>>> import numpy as np
>>> from numpy import linalg as LA
>>> np.set_printoptions(precision=3, suppress=True, linewidth=160)
>>> F = np.diag(np.array([-1, -2, 4])) + 3 * np.eye(3, k=1) + 3 * np.eye(3, k=-1)
>>> F
array([[-1.,  3.,  0.],
       [ 3., -2.,  3.],
       [ 0.,  3.,  4.]])
>>> # equal to its transpose
>>> vals, vecs = LA.eigh(F)
>>> x = np.array([-1, -3, 2])
>>> vecs * np.maximum(vals, 0) @ vecs.T
array([[0.651, 0.716, 0.749],
       [0.716, 1.161, 1.964],
       [0.749, 1.964, 4.34 ]])
>>> print(vecs * np.abs(vals) @ vecs.T)
[[ 2.301 -1.569  1.498]
 [-1.569  4.322  0.928]
 [ 1.498  0.928  4.679]]
>>> (np.sign(vecs[:, -1].round(6)) == np.sign(vecs[0, -1].round(6))).astype(int)
array([1, 1, 1])
>>> x @ F @ x / (x @ x), round(float(vals[0]), 3), np.round(vals[-1], 3)
(np.float64(-1.5), -5.151, np.float64(5.478))
>>> X = np.load("out15.npy")
>>> print(X)
[[ 2  0  0]
 [ 4  0  2]
 [ 2  0  1]
 [ 3 -1  3]
 [ 2 -2  1]
 [ 4  0  1]
 [ 6 -2  1]
 [ 8 -1  0]
 [10  1  1]
 [10  3  3]
 [12  4  5]
 [14  5  7]
 [14  6  8]
 [14  8  6]
 [13  7  4]
 [14  5  6]
 [12  4  6]
 [13  3  7]
 [13  1  8]
 [15 -1 10]]
>>> proj = X @ LA.solve(X.T @ X, X.T)
>>> np.allclose(proj @ proj, proj)
True
>>> LA.matrix_rank(np.eye(20) - proj)
np.int64(17)
>>> print(round(float(np.trace(proj)), 3))
3.0
>>> z = X[:, 1] > np.median(X[:, 1])
>>> f = X[z].mean(axis=0) - X[~z].mean(axis=0)
>>> z.astype(int)
array([0, 0, 0, 0, 0, 0, 0, 0, 0, 1, 1, 1, 1, 1, 1, 1, 1, 1, 0, 0])
>>> f
array([6.616, 5.455, 3.232])
>>> (((X - X.mean(axis=0)) @ f > 0) == z).mean()
np.float64(0.9)
>>> x = np.array([4, -3, -3])
>>> x @ X
Traceback (most recent call last):
  File "<python-input-24>", line 1, in <module>
    x @ X
    ~~^~~
ValueError: matmul: Input operand 1 has a mismatch in its core dimension 0, with gufunc signature (n?,k),(k,m?)->(n?,m?) (size 20 is different from 3)
>>> print(X @ (2 * x))
[16 20 10 12 22 26 54 70 68 44 42 40 28 28 38 46 36 44 50 66]
>>> print(X @ np.eye(3)[1])
[ 0.  0.  0. -1. -2.  0. -2. -1.  1.  3.  4.  5.  6.  8.  7.  5.  4.  3.  1. -1.]
>>> X * x
array([[  8,   0,   0],
       [ 16,   0,  -6],
       [  8,   0,  -3],
       [ 12,   3,  -9],
       [  8,   6,  -3],
       [ 16,   0,  -3],
       [ 24,   6,  -3],
       [ 32,   3,   0],
       [ 40,  -3,  -3],
       [ 40,  -9,  -9],
       [ 48, -12, -15],
       [ 56, -15, -21],
       [ 56, -18, -24],
       [ 56, -24, -18],
       [ 52, -21, -12],
       [ 56, -15, -18],
       [ 48, -12, -18],
       [ 52,  -9, -21],
       [ 52,  -3, -24],
       [ 60,   3, -30]])
>>> X @ x
array([ 8, 10,  5,  6, 11, 13, 27, 35, 34, 22, 21, 20, 14, 14, 19, 23, 18, 22, 25, 33])
>>> (X @ x).argmax()
np.int64(7)
>>> np.einsum("ij,j->i", X, x)
array([ 8, 10,  5,  6, 11, 13, 27, 35, 34, 22, 21, 20, 14, 14, 19, 23, 18, 22, 25, 33])
>>> rng = np.random.default_rng(89643)
>>> z = rng.permutation(3)
>>> B = X[:, z] * rng.choice([-1, 1], 3)
>>> B
array([[ -2,   0,   0],
       [ -4,   0,  -2],
       [ -2,   0,  -1],
       [ -3,   1,  -3],
       [ -2,   2,  -1],
       [ -4,   0,  -1],
       [ -6,   2,  -1],
       [ -8,   1,   0],
       [-10,  -1,  -1],
       [-10,  -3,  -3],
       [-12,  -4,  -5],
       [-14,  -5,  -7],
       [-14,  -6,  -8],
       [-14,  -8,  -6],
       [-13,  -7,  -4],
       [-14,  -5,  -6],
       [-12,  -4,  -6],
       [-13,  -3,  -7],
       [-13,  -1,  -8],
       [-15,   1, -10]])
>>> Uu, _, VT = LA.svd(X.T @ B)
>>> np.round(LA.lstsq(X, B)[0], 3) + 0
array([[-1.,  0.,  0.],
       [ 0., -1.,  0.],
       [ 0.,  0., -1.]])
>>> np.round(Uu @ VT, 3) + 0
array([[-1.,  0.,  0.],
       [ 0., -1.,  0.],
       [ 0.,  0., -1.]])
>>> print(z)
[0 1 2]
